>>> import numpy as np
>>> np.set_printoptions(precision=3, suppress=True, linewidth=120)
>>> A = np.diag(np.array([-2, 2, 0, -3])) + 4 * np.eye(4, k=1) + 4 * np.eye(4, k=-1)
>>> A
array([[-2.,  4.,  0.,  0.],
       [ 4.,  2.,  4.,  0.],
       [ 0.,  4.,  0.,  4.],
       [ 0.,  0.,  4., -3.]])
>>> # equal to its transpose
>>> P = np.triu(np.array([[-1, 0, 2, 0], [2, 2, 2, 2], [-2, 2, 0, -1], [-2, -1, 1, -1]]), 1) + np.eye(4)
>>> A2 = P @ A @ np.linalg.inv(P)
>>> A2
array([[ -2.,  12., -20., -36.],
       [  4.,  10., -16., -34.],
       [  0.,   4., -12., -13.],
       [  0.,   0.,   4.,   1.]])
>>> np.trace(A2), np.trace(A)
(np.float64(-3.0), np.float64(-3.0))
>>> np.linalg.matrix_rank(A2)
np.int64(4)
>>> ev, vecs = np.linalg.eig(A)
>>> np.sort(np.linalg.eigvals(np.linalg.inv(A)))
array([-0.244, -0.145,  0.146,  0.868])
>>> np.sort(np.linalg.eigvals(A @ A))
array([ 1.328, 16.794, 47.066, 47.812])
>>> A[0] @ A[3]
np.float64(0.0)
>>> np.linalg.norm(A, axis=0)
array([4.472, 6.   , 5.657, 5.   ])
>>> np.linalg.norm(A, axis=1).argmax()
np.int64(1)
>>> np.linalg.norm(A, axis=1)
array([4.472, 6.   , 5.657, 5.   ])
>>> round(float(np.linalg.norm(A) ** 2 / np.linalg.norm(A, 2) ** 2), 3)
2.363
>>> round(float(np.linalg.norm(A[0] - A[3])), 3)
6.708
>>> round(np.linalg.norm(A[0], 1), 3), np.round(np.linalg.norm(A[0], np.inf), 3)
(np.float64(6.0), np.float64(4.0))
>>> A2 = np.array([[3, -5, -3], [5, 5, -1]])
>>> cent = np.kron(A2, A)
>>> cent.shape
(8, 12)
>>> cent
array([[ -6.,  12.,   0.,   0.,  10., -20.,  -0.,  -0.,   6., -12.,  -0.,  -0.],
       [ 12.,   6.,  12.,   0., -20., -10., -20.,  -0., -12.,  -6., -12.,  -0.],
       [  0.,  12.,   0.,  12.,  -0., -20.,  -0., -20.,  -0., -12.,  -0., -12.],
       [  0.,   0.,  12.,  -9.,  -0.,  -0., -20.,  15.,  -0.,  -0., -12.,   9.],
       [-10.,  20.,   0.,   0., -10.,  20.,   0.,   0.,   2.,  -4.,  -0.,  -0.],
       [ 20.,  10.,  20.,   0.,  20.,  10.,  20.,   0.,  -4.,  -2.,  -4.,  -0.],
       [  0.,  20.,   0.,  20.,   0.,  20.,   0.,  20.,  -0.,  -4.,  -0.,  -4.],
       [  0.,   0.,  20., -15.,   0.,   0.,  20., -15.,  -0.,  -0.,  -4.,   3.]])
>>> ev, vecs = np.linalg.eigh(A)
>>> x = np.array([4, 4, -4, 4])
>>> np.linalg.eigvalsh(A[1:, 1:])
array([-6.482, -0.418,  5.9  ])
>>> vecs * np.abs(ev) @ vecs.T
array([[ 4.028, -0.283,  1.879,  0.409],
       [-0.283,  5.624,  1.066,  1.777],
       [ 1.879,  1.066,  4.989, -1.564],
       [ 0.409,  1.777, -1.564,  4.385]])
>>> x @ A @ x
np.float64(-176.0)
>>> x @ A @ x / (x @ x), np.round(ev[0], 3), np.round(ev[-1], 3)
(np.float64(-2.75), np.float64(-6.915), np.float64(6.86))
>>> J = np.load("block6.npy")
>>> J
array([[ 0.31 , -0.462, -0.02 ],
       [-0.994,  1.   ,  0.178],
       [-0.922,  0.987,  0.1  ],
       [ 0.   ,  0.   ,  0.   ],
       [-0.664,  0.848,  0.05 ],
       [ 0.565, -0.762, -0.04 ],
       [ 0.159, -0.245, -0.01 ],
       [ 0.984, -0.999, -0.149],
       [-0.664,  0.848,  0.05 ],
       [-0.664,  0.848,  0.05 ],
       [-1.   ,  1.   ,  0.3  ],
       [ 0.808, -0.941, -0.07 ],
       [ 0.565, -0.762, -0.04 ],
       [-0.995,  1.   ,  0.188],
       [-0.159,  0.245,  0.01 ],
       [-0.31 ,  0.462,  0.02 ],
       [-0.565,  0.762,  0.04 ]])
>>> # row 8 repeats row 4
>>> x = np.array([5, -3, 4])
>>> rhs = J @ x
>>> np.linalg.lstsq(J, rhs)[0]
array([ 5., -3.,  4.])
>>> rhs
array([ 2.856, -7.258, -7.171,  0.   , -5.664,  4.951,  1.49 ,  7.321, -5.664, -5.664, -6.8  ,  6.583,  4.951, -7.223,
       -1.49 , -2.856, -4.951])
>>> np.round(np.linalg.pinv(J) @ J, 3) + 0
array([[1., 0., 0.],
       [0., 1., 0.],
       [0., 0., 1.]])
>>> rng = np.random.default_rng(9900)
>>> rhs = rhs + 0.3 * rng.normal(size=17)
>>> rhs
array([ 2.714, -7.416, -7.007,  0.005, -5.281,  5.394,  1.81 ,  7.292, -5.849, -5.607, -7.129,  6.474,  4.934, -7.196,
       -1.499, -2.44 , -5.102])
>>> coef, *_ = np.linalg.lstsq(J, rhs)
>>> np.round(J.T @ (rhs - J @ coef), 3) + 0
array([0., 0., 0.])
>>> [round(float(np.linalg.norm(np.linalg.solve(J.T @ J + lam * np.eye(3), J.T @ rhs))), 2) for lam in (0, 1, 10, 100)]
[5.54, 4.91, 3.35, 0.8]
